% python3 -q
>>> import numpy as np
>>> np.set_printoptions(suppress=True, linewidth=160)
>>> def rd(a):
...     return np.round(a, 3) + 0
... 
>>> M = np.loadtxt("test0.csv", delimiter=",")
>>> rd(M)
array([[0.5  , 0.5  , 0.   , 0.   ],
       [0.   , 0.667, 0.333, 0.   ],
       [0.   , 0.   , 1.   , 0.   ],
       [0.333, 0.333, 0.   , 0.333]])
>>> # rows sum to 1
>>> x = np.array([-1, -1, 0, 2])
>>> rd(np.einsum("ij,j->i", M, x))
array([-1.   , -0.667,  0.   ,  0.   ])
>>> rd(M @ (2 * x))
array([-2.   , -1.333,  0.   ,  0.   ])
>>> np.sign((M @ x).round(6))
array([-1., -1.,  0.,  0.])
>>> rd(M * x)
array([[-0.5  , -0.5  ,  0.   ,  0.   ],
       [ 0.   , -0.667,  0.   ,  0.   ],
       [ 0.   ,  0.   ,  0.   ,  0.   ],
       [-0.333, -0.333,  0.   ,  0.667]])
>>> K = np.maximum(np.array([[-2, -1],
...     [8, -5],
...     [9, 4],
...     [4, -6],
...     [-6, -1],
...     [2, 8],
...     [8, 6],
...     [-9, 4],
...     [2, -9],
...     [2, -1],
...     [3, 5]]) @ np.array([[5, 2, -1], [-3, 4, 1]]) + np.array([3, 1, 2]), 0)
>>> K
array([[ 0,  0,  3],
       [58,  0,  0],
       [36, 35,  0],
       [41,  0,  0],
       [ 0,  0,  7],
       [ 0, 37,  8],
       [25, 41,  0],
       [ 0,  0, 15],
       [40,  0,  0],
       [16,  1,  0],
       [ 3, 27,  4]])
>>> D = np.linalg.norm(K[:, None] - K[None], axis=-1)
>>> rd(D[:5, :5])
array([[ 0.   , 58.078, 50.299, 41.11 ,  4.   ],
       [58.078,  0.   , 41.34 , 17.   , 58.421],
       [50.299, 41.34 ,  0.   , 35.355, 50.695],
       [41.11 , 17.   , 35.355,  0.   , 41.593],
       [ 4.   , 58.421, 50.695, 41.593,  0.   ]])
>>> rd(np.linalg.norm(K, axis=1))
array([ 3.   , 58.   , 50.21 , 41.   ,  7.   , 37.855, 48.021, 15.   , 40.   , 16.031, 27.459])
>>> np.linalg.matrix_rank(D ** 2)
np.int64(5)
>>> np.flatnonzero(D[7] < D.mean() / 2)
array([0, 4, 7])
>>> rd(np.linalg.norm(K - K.mean(axis=0), axis=1))
array([23.681, 40.33 , 27.609, 24.909, 23.956, 31.664, 28.835, 26.383, 24.068, 12.894, 22.078])
>>> np.unravel_index(D.round(6).argmax(), D.shape)
(np.int64(1), np.int64(5))
>>> rd(D[7])
array([12.   , 59.908, 52.402, 43.658,  8.   , 37.656, 50.309,  0.   , 42.72 , 21.954, 29.309])
